$ ipython --no-banner

In [1]: import numpy as np

In [2]: np.set_printoptions(precision=3, suppress=True, linewidth=100, legacy="1.25")

In [3]: W0 = np.load("w.npy")

In [4]: print(W0)
[[-1 -2  2  4]
 [-1 -1  0  2]
 [ 1 -2 -2  4]
 [ 1  0  2  0]
 [-2 -1  1  2]
 [-1 -2  0  4]
 [-1 -1  2  2]
 [ 1 -1  1  2]
 [-2  0 -2  0]]

In [5]: print(np.allclose(W0[:-1].T @ np.linalg.lstsq(W0[:-1].T, W0[-1])[0], W0[-1]))
True

In [6]: np.linalg.inv(W0)
LinAlgError: Last 2 dimensions of the array must be square


In [7]: print(np.unique(W0.round(6), axis=0).shape)
(9, 4)

In [8]: U, s, vt = np.linalg.svd(W0)

In [9]: print(s.round(3) + 0)
[9.121 4.551 3.619 0.   ]

In [10]: print(np.argmax(s[:-1] / (s[1:] + 1e-6)) + 1)
3

In [11]: Y = U[:, :3] @ np.diag(s[:3]) @ vt[:3]

In [12]: print(round(float(np.linalg.norm(W0 - Y) / np.linalg.norm(W0)), 3))
0.0

In [13]: print(np.linalg.matrix_rank(W0, rtol=0.05))
3

In [14]: print(np.linalg.matrix_rank(Y))
3

In [15]: print(round(np.linalg.norm(W0 - Y, 2), 3), round(s[3], 3))
0.0 0.0

In [16]: print(np.argsort(-np.linalg.norm(W0, axis=0).round(6), kind="stable")[:3])
[3 2 1]

In [17]: print(np.linalg.cond(W0) > 100)
True

In [18]: print([round(float(x), 3) for x in np.linalg.svd(W0, compute_uv=False)[:3]])
[9.121, 4.551, 3.619]

In [19]: print(round(float(np.linalg.norm(W0, 2) / np.linalg.norm(W0)), 3))
0.843

In [20]: print(W0 - W0[0])
[[ 0  0  0  0]
 [ 0  1 -2 -2]
 [ 2  0 -4  0]
 [ 2  2  0 -4]
 [-1  1 -1 -2]
 [ 0  0 -2  0]
 [ 0  1  0 -2]
 [ 2  1 -1 -2]
 [-1  2 -4 -4]]

In [21]: print(np.linalg.matrix_rank(W0))
3

In [22]: print(W0.sum(axis=1))
[ 3  0  1  3  0  1  2  3 -4]

In [23]: print(round(np.linalg.norm(W0), 3))
10.817

In [24]: print(np.count_nonzero(W0))
30

In [25]: print(np.abs(W0).max())
4

In [26]: print(W0.sum(axis=0))
[ -5 -10   4  20]

In [27]: print(np.diff(W0, axis=0))
[[ 0  1 -2 -2]
 [ 2 -1 -2  2]
 [ 0  2  4 -4]
 [-3 -1 -1  2]
 [ 1 -1 -1  2]
 [ 0  1  2 -2]
 [ 2  0 -1  0]
 [-3  1 -3 -2]]

In [28]: print(np.round(np.linalg.svd(W0, compute_uv=False), 3) + 0)
[9.121 4.551 3.619 0.   ]

In [29]: mat = np.loadtxt("layer6.csv", delimiter=",")

In [30]: print(mat)
[[1. 0. 0. 0. 0.]
 [6. 1. 0. 0. 0.]
 [0. 2. 1. 0. 0.]
 [9. 8. 4. 1. 0.]
 [3. 3. 6. 9. 1.]]

In [31]: print([int(np.linalg.matrix_rank(np.linalg.matrix_power(mat, p))) for p in range(1, 6)])
[5, 5, 5, 5, 5]

In [32]: print(np.linalg.matrix_rank(mat - mat[0, 0] * np.eye(5)))
4

In [33]: print(mat @ mat)
[[  1.   0.   0.   0.   0.]
 [ 12.   1.   0.   0.   0.]
 [ 12.   4.   1.   0.   0.]
 [ 66.  24.   8.   1.   0.]
 [105.  90.  48.  18.   1.]]

In [34]: U, s, vt = np.linalg.svd(mat)

In [35]: print(s)
[15.936  8.613  3.583  0.086  0.024]

In [36]: Y = U[:, :3] @ np.diag(s[:3]) @ vt[:3]

In [37]: print(np.linalg.matrix_rank(mat, rtol=0.05))
3

In [38]: print(round(np.abs(mat - Y).max(), 3))
0.052

In [39]: print(round(np.linalg.norm(mat - Y, 2), 3), np.round(s[3], 3))
0.086 0.086

In [40]: rng = np.random.default_rng(823075)

In [41]: K = rng.normal(size=(18, 5)) + 20 * np.array([-4, -9, 5, -9, -6])

In [42]: print(K)
[[ -80.165 -179.888  101.106 -180.836 -118.93 ]
 [ -80.827 -180.169  100.852 -180.355 -118.971]
 [ -80.872 -179.308  100.249 -179.986 -120.26 ]
 [ -79.374 -180.205  100.281 -179.15  -120.824]
 [ -80.706 -178.024   99.158 -181.888 -119.265]
 [ -79.569 -181.273  100.754 -181.229 -121.331]
 [ -81.161 -180.334  100.3   -178.451 -119.839]
 [ -79.141 -178.543   98.301 -180.89  -119.926]
 [ -79.759 -180.108   99.928 -179.017 -119.913]
 [ -79.718 -178.684   99.385 -179.519 -119.24 ]
 [ -80.141 -180.844  100.796 -180.312 -118.081]
 [ -77.506 -179.454   98.68  -179.065 -120.267]
 [ -79.454 -179.552   99.133 -180.653 -120.929]
 [ -79.749 -179.493  101.556 -180.703 -119.952]
 [ -79.925 -181.075  101.362 -179.179 -120.66 ]
 [ -80.209 -179.34    99.233 -179.656 -120.57 ]
 [ -80.455 -180.788   99.866 -180.26  -119.45 ]
 [ -79.604 -179.957  101.335 -180.355 -120.312]]

In [43]: print(np.abs(np.linalg.svd(K)[2][-1]))
[0.029 0.637 0.63  0.023 0.443]

In [44]: print(np.linalg.cond(K) > 100)
True

In [45]: print([round(float(x), 3) for x in np.linalg.svd(K, compute_uv=False)[:3]])
[1311.554, 4.585, 4.273]

In [46]: print(np.round(np.linalg.norm(K, 2) / np.linalg.norm(K), 3))
1.0

In [47]: print(np.argsort(-np.linalg.norm(K, axis=0).round(6), kind="stable")[:3])
[3 1 4]
